$ ipython --no-banner

In [1]: import numpy as np

In [2]: import numpy.linalg as la

In [3]: np.set_printoptions(precision=1, suppress=True, linewidth=120, legacy="1.25")

In [4]: def rd(a):
   ...:     return np.round(a, 1) + 0
   ...: 

In [5]: X = np.load("test16.npy")

In [6]: X
Out[6]: 
array([[-4.9,  0. ,  2.4, -1.9],
       [-5.4,  0. ,  1.9, -2.2],
       [-5.2, -0.2,  1.9, -1.9],
       [-5. ,  0.1,  2.3, -2.4],
       [-5.2,  0. ,  1.9, -2. ],
       [-5.1, -0.2,  2.1, -2.1],
       [-5.3, -0.3,  1.6, -2.3],
       [-4.9,  0.1,  2.5, -1.9],
       [-4.8, -0.1,  1.8, -1.9],
       [-5.1, -0.1,  2.1, -2. ],
       [-5.1,  0.5,  1.6, -1.8],
       [-4.8,  0. ,  2.1, -2.1],
       [-5.3,  0.2,  2. , -2. ],
       [-5.1,  0. ,  2. , -2.4],
       [-4.8, -0.9,  1.9, -2.7],
       [-2.8,  2.1, -1.2, -5. ],
       [-3.1,  2.3, -0.8, -5. ],
       [-2.6,  1.7, -1. , -5. ],
       [-3.8,  2. , -0.5, -4.7],
       [-2.8,  1.8, -0.9, -4.7],
       [-3. ,  1.5, -0.8, -5.3],
       [-2.9,  1.8, -0.5, -5.2],
       [-3.2,  1.6, -1.1, -5. ],
       [-3.3,  1.6, -1.4, -4.7],
       [-2.9,  2.2, -0.9, -4.9],
       [-2.4,  2.4, -1. , -5.1],
       [-2.9,  1.7, -0.9, -5.3],
       [-2.7,  1.9, -0.9, -4.6],
       [-2.8,  2. , -1.1, -5.6],
       [-3.1,  1.7, -1.3, -5. ]])

In [7]: d = la.norm(X[:, None] - X[None], axis=-1)

In [8]: rd(la.norm(X, axis=1))
Out[8]: 
array([5.8, 6.1, 5.9, 6. , 5.9, 5.9, 6. , 5.8, 5.5, 5.9, 5.7, 5.6, 6. , 6. , 5.9, 6.2, 6.4, 6. , 6.4, 5.8, 6.3, 6.2,
       6.2, 6.1, 6.2, 6.2, 6.3, 5.7, 6.7, 6.3])

In [9]: la.matrix_rank(d ** 2)
Out[9]: 6

In [10]: rd(d[17])
Out[10]: 
array([5.4, 5.2, 5.3, 5.1, 5.2, 5.3, 5. , 5.5, 5.1, 5.3, 5. , 5.1, 5.2, 5. , 5. , 0.5, 0.8, 0. , 1.4, 0.4, 0.6, 0.6,
       0.6, 0.9, 0.6, 0.7, 0.4, 0.5, 0.7, 0.6])

In [11]: d.shape
Out[11]: (30, 30)

In [12]: Z = X[[23, 0]].astype(float)

In [13]: for _ in range(7):
    ...:     labels = la.norm(X[:, None] - Z, axis=-1).argmin(axis=1)
    ...:     Z = np.array([X[labels == j].mean(axis=0) for j in range(2)])
    ...: 

In [14]: labels
Out[14]: array([1, 1, 1, 1, 1, 1, 1, 1, 1, 1, 1, 1, 1, 1, 1, 0, 0, 0, 0, 0, 0, 0, 0, 0, 0, 0, 0, 0, 0, 0])

In [15]: rd(Z[1] - Z[0])
Out[15]: array([-2.1, -1.9,  3. ,  2.9])

In [16]: cen = (X - X.mean(axis=0)) / X.std(axis=0)

In [17]: cen.std(axis=0)
Out[17]: array([1., 1., 1., 1.])

In [18]: b = la.lstsq(np.delete(cen, 3, axis=1), cen[:, 3])[0]

In [19]: rd(b)
Out[19]: array([-0.4,  0. ,  0.6])
